>>> import numpy as np
>>> np.set_printoptions(precision=4, suppress=True, linewidth=100, floatmode="fixed")
>>> m1 = np.load("test16.npy")
>>> print(m1)
[[ 0.0000  0.0000 -1.0000 -1.0000]
 [ 0.0000  0.0000  0.0000  0.0000]
 [-1.0000  0.0000  0.0000 -1.0000]
 [-1.0000  0.0000 -1.0000  0.0000]]
>>> np.sort(np.abs(np.linalg.eigvals(m1)))
array([0.0000, 1.0000, 1.0000, 2.0000])
>>> (m1 + m1.T) / 2
array([[ 0.0000,  0.0000, -1.0000, -1.0000],
       [ 0.0000,  0.0000,  0.0000,  0.0000],
       [-1.0000,  0.0000,  0.0000, -1.0000],
       [-1.0000,  0.0000, -1.0000,  0.0000]])
>>> print(np.allclose(m1, m1.T))
True
>>> print(np.allclose(m1 @ m1.T, m1.T @ m1))
True
>>> np.trace(m1)
np.float64(0.0)
>>> np.linalg.matrix_power(m1, 4)
array([[6.0000, 0.0000, 5.0000, 5.0000],
       [0.0000, 0.0000, 0.0000, 0.0000],
       [5.0000, 0.0000, 6.0000, 5.0000],
       [5.0000, 0.0000, 5.0000, 6.0000]])
>>> print(np.all(np.linalg.eigvalsh(m1) > 0))
False
>>> [round(float(np.linalg.det(m1[:i, :i])), 2) + 0 for i in range(1, 5)]
[0.0, 0.0, 0.0, 0.0]
>>> proj = np.triu(np.array([[8, 8, -6, 1], [6, 9, -8, 9], [9, 7, 8, -8], [6, 2, 4, 1]]), 1) + np.eye(4)
>>> Y = proj @ m1 @ np.linalg.inv(proj)
>>> proj @ m1 - m1 @ proj
array([[ 5.0000,  0.0000, -1.0000, -2.0000],
       [-1.0000,  0.0000, -9.0000,  8.0000],
       [ 8.0000,  8.0000,  2.0000,  1.0000],
       [ 0.0000,  8.0000, -6.0000, -7.0000]])
>>> np.allclose(m1[:-1].T @ np.linalg.lstsq(m1[:-1].T, m1[-1])[0], m1[-1])
False
>>> round(float(np.trace(np.linalg.pinv(m1) @ m1)), 4)
3.0
>>> F = np.array([[-2.0, 1.0, 1.0, 1.0, 1.0, 1.0, 1.0],
...     [1.0, -2.0, 1.0, 1.0, 1.0, 1.0, 1.0],
...     [1.0, 1.0, -2.0, 1.0, 1.0, 1.0, 1.0],
...     [1.0, 1.0, 1.0, -2.0, 1.0, 1.0, 1.0],
...     [1.0, 1.0, 1.0, 1.0, -2.0, 1.0, 1.0],
...     [1.0, 1.0, 1.0, 1.0, 1.0, -2.0, 1.0],
...     [1.0, 1.0, 1.0, 1.0, 1.0, 1.0, -2.0]])
>>> F
array([[-2.0000,  1.0000,  1.0000,  1.0000,  1.0000,  1.0000,  1.0000],
       [ 1.0000, -2.0000,  1.0000,  1.0000,  1.0000,  1.0000,  1.0000],
       [ 1.0000,  1.0000, -2.0000,  1.0000,  1.0000,  1.0000,  1.0000],
       [ 1.0000,  1.0000,  1.0000, -2.0000,  1.0000,  1.0000,  1.0000],
       [ 1.0000,  1.0000,  1.0000,  1.0000, -2.0000,  1.0000,  1.0000],
       [ 1.0000,  1.0000,  1.0000,  1.0000,  1.0000, -2.0000,  1.0000],
       [ 1.0000,  1.0000,  1.0000,  1.0000,  1.0000,  1.0000, -2.0000]])
>>> Y = F / np.linalg.norm(F, axis=1, keepdims=True)
>>> cov = Y @ Y.T
>>> (cov - 2 * np.eye(7)).round(6).argmax(axis=1)
array([1, 0, 0, 0, 0, 0, 0])
>>> np.argwhere(np.triu(np.abs(cov) > 0.95, 1))
array([], shape=(0, 2), dtype=int64)
>>> round(np.linalg.norm(F, "nuc"), 4)
np.float64(22.0)
>>> np.linalg.norm(F, axis=1)
array([3.1623, 3.1623, 3.1623, 3.1623, 3.1623, 3.1623, 3.1623])
>>> F[3] @ F[5]
np.float64(1.0)
>>> print(round(float(np.linalg.norm(F, 1)), 4), round(float(np.linalg.norm(F, np.inf)), 4))
8.0 8.0
>>> print(np.linalg.norm(F, axis=1).argmax())
0
>>> print(np.round(np.linalg.norm(F[3] - F[5]), 4))
4.2426
>>> np.round(np.linalg.norm(F) ** 2 / np.linalg.norm(F, 2) ** 2, 4)
np.float64(4.375)
>>> np.round(np.linalg.norm(F[3], 1), 4), round(float(np.linalg.norm(F[3], np.inf)), 4)
(np.float64(8.0), 2.0)
>>> np.round(np.linalg.norm(F, 2), 4)
np.float64(4.0)
